>>> import numpy as np
>>> from numpy import linalg as LA
>>> np.set_printoptions(suppress=True, linewidth=160)
>>> A = np.load("layer13.npy")
>>> A.round(2)
array([[-0.25,  0.04, -0.78,  0.57],
       [-0.68, -0.7 ,  0.22,  0.06],
       [ 0.62, -0.71, -0.32, -0.11],
       [ 0.31, -0.08,  0.49,  0.81]])
>>> rng = np.random.default_rng(257963)
>>> z = rng.permutation(4)
>>> z
array([3, 0, 2, 1])
>>> M2 = A[z][:, z]
>>> round(np.trace(M2), 2)
np.float64(-0.45)
>>> np.round(np.sort(np.abs(LA.eigvals(M2))), 2)
array([1., 1., 1., 1.])
>>> M2.round(2)
array([[ 0.81,  0.31,  0.49, -0.08],
       [ 0.57, -0.25, -0.78,  0.04],
       [-0.11,  0.62, -0.32, -0.71],
       [ 0.06, -0.68,  0.22, -0.7 ]])
>>> np.round(np.diag(M2), 2)
array([ 0.81, -0.25, -0.32, -0.7 ])
>>> np.round(A.ravel(order="F"), 2)
array([-0.25, -0.68,  0.62,  0.31,  0.04, -0.7 , -0.71, -0.08, -0.78,  0.22, -0.32,  0.49,  0.57,  0.06, -0.11,  0.81])
>>> T = A.reshape(4, 2, -1)
>>> np.round(T.sum(axis=1), 2)
array([[-1.03,  0.62],
       [-0.46, -0.64],
       [ 0.3 , -0.82],
       [ 0.8 ,  0.73]])
>>> np.round(T.transpose(1, 0, 2), 2)
array([[[-0.25,  0.04],
        [-0.68, -0.7 ],
        [ 0.62, -0.71],
        [ 0.31, -0.08]],

       [[-0.78,  0.57],
        [ 0.22,  0.06],
        [-0.32, -0.11],
        [ 0.49,  0.81]]])
>>> np.round(np.swapaxes(T, 1, 2)[1], 2)
array([[-0.68,  0.22],
       [-0.7 ,  0.06]])
>>> x0 = np.array([-4, 4, -1, 5])
>>> rhs = A @ x0
>>> beta, lr = np.zeros(4), 1 / LA.norm(A, 2) ** 2
>>> for i in range(20):
...     beta -= lr * A.T @ (A @ beta - rhs)
...     if i % 5 == 0: print(i, round(LA.norm(A @ beta - rhs), 2))
... 
0 0.0
5 0.0
10 0.0
15 0.0
>>> beta.round(2)
array([-4.,  4., -1.,  5.])
>>> np.round(LA.cond(A), 2)
np.float64(1.0)
>>> W0 = np.load("sample19.npy")
>>> W0.round(2)
array([[ 0.41,  0.41, -0.27],
       [ 0.41,  0.41, -0.27],
       [-0.27, -0.27,  0.17]])
>>> round(float(LA.norm(W0, 2)), 2)
1.0
>>> round(float(LA.norm(W0) ** 2 / LA.norm(W0, 2) ** 2), 2)
1.0
>>> np.round(LA.norm(W0, "nuc"), 2)
np.float64(1.0)
>>> round(W0[0] @ W0[2], 2)
np.float64(-0.27)
>>> np.round(LA.norm(W0[0], 1), 2), np.round(LA.norm(W0[0], np.inf), 2)
(np.float64(1.09), np.float64(0.41))
>>> (W0 - W0.T) / 2
array([[0., 0., 0.],
       [0., 0., 0.],
       [0., 0., 0.]])
>>> np.round(np.abs(LA.eigvals(W0)).max(), 2)
np.float64(1.0)
>>> np.round(W0 @ W0, 2)
array([[ 0.41,  0.41, -0.27],
       [ 0.41,  0.41, -0.27],
       [-0.27, -0.27,  0.17]])
>>> np.allclose(W0, W0.T)
True
>>> round(float(LA.det(W0)), 2)
0.0
>>> np.allclose(W0 @ W0.T, W0.T @ W0)
True
>>> rank = LA.matrix_rank(W0)
>>> rank
np.int64(1)
>>> null = LA.svd(W0)[2][rank:].T
>>> np.allclose(W0 @ null, 0)
True
>>> null.shape
(3, 2)
>>> [int(LA.matrix_rank(W0[:i])) for i in range(1, len(W0) + 1)]
[1, 1, 1]
>>> left, sv, VT = LA.svd(W0)
>>> np.argmax(sv[:-1] / (sv[1:] + 1e-6)) + 1
np.int64(1)
>>> M2 = left[:, :1] @ np.diag(sv[:1]) @ VT[:1]
>>> round(float(np.abs(W0 - M2).max()), 2)
0.0
>>> LA.matrix_rank(W0, rtol=0.05)
np.int64(1)
>>> round(float(LA.norm(W0 - M2) / LA.norm(W0)), 2)
0.0
>>> M2.round(2)
array([[ 0.41,  0.41, -0.27],
       [ 0.41,  0.41, -0.27],
       [-0.27, -0.27,  0.17]])
>>> X = np.load("out7.npy")
>>> X.round(2)
array([[ 0.5 ,  0.32,  2.94],
       [ 1.77,  0.97,  2.22],
       [ 1.09,  0.62,  2.73],
       [-0.35, -0.12,  2.98],
       [ 0.38,  0.13, -2.97],
       [-0.59, -0.37, -2.92],
       [-1.8 , -0.88,  2.23],
       [-1.33, -0.74, -2.58],
       [ 2.65,  1.37, -0.35],
       [ 2.51,  1.32,  0.99],
       [ 0.83,  0.37, -2.86],
       [-1.69, -0.93, -2.3 ],
       [ 2.27,  1.14, -1.6 ],
       [ 1.79,  0.98,  2.2 ],
       [ 0.85,  0.5 ,  2.83],
       [-1.56, -0.76,  2.45]])
>>> rank = LA.matrix_rank(X)
>>> rank
np.int64(2)
>>> null = LA.svd(X)[2][rank:].T
>>> np.round(null[:, 0] / null[np.abs(null[:, 0]).round(6).argmax(), 0], 2)
array([-0.52,  1.  , -0.02])
>>> np.round(null @ null.T, 2) + 0
array([[ 0.21, -0.41,  0.01],
       [-0.41,  0.79, -0.02],
       [ 0.01, -0.02,  0.  ]])
>>> [int(LA.matrix_rank(np.delete(X, i, axis=0))) for i in range(16)]
[2, 2, 2, 2, 2, 2, 2, 2, 2, 2, 2, 2, 2, 2, 2, 2]
>>> np.round(X @ null, 2) + 0
array([[0.],
       [0.],
       [0.],
       [0.],
       [0.],
       [0.],
       [0.],
       [0.],
       [0.],
       [0.],
       [0.],
       [0.],
       [0.],
       [0.],
       [0.],
       [0.]])
>>> dist = LA.norm(X[:, None] - X[None], axis=-1)
>>> dist[15].round(6).argsort(kind="stable")[:4]
array([15,  6,  3,  0])
>>> np.round(LA.norm(X, axis=1), 2)
array([3., 3., 3., 3., 3., 3., 3., 3., 3., 3., 3., 3., 3., 3., 3., 3.])
>>> LA.matrix_rank(dist ** 2)
np.int64(3)
>>> (dist + 1e9 * np.eye(16)).round(6).argmin(axis=1)
array([14, 13, 14,  0, 10,  7, 15, 11, 12,  8,  4,  7,  8,  1,  2,  6])
>>> np.flatnonzero(dist[15] < dist.mean() / 2)
array([ 3,  6, 15])
>>> dist[:5, :5].round(2)
array([[0.  , 1.6 , 0.69, 0.96, 5.92],
       [1.6 , 0.  , 0.92, 2.5 , 5.44],
       [0.69, 0.92, 0.  , 1.64, 5.76],
       [0.96, 2.5 , 1.64, 0.  , 6.  ],
       [5.92, 5.44, 5.76, 6.  , 0.  ]])
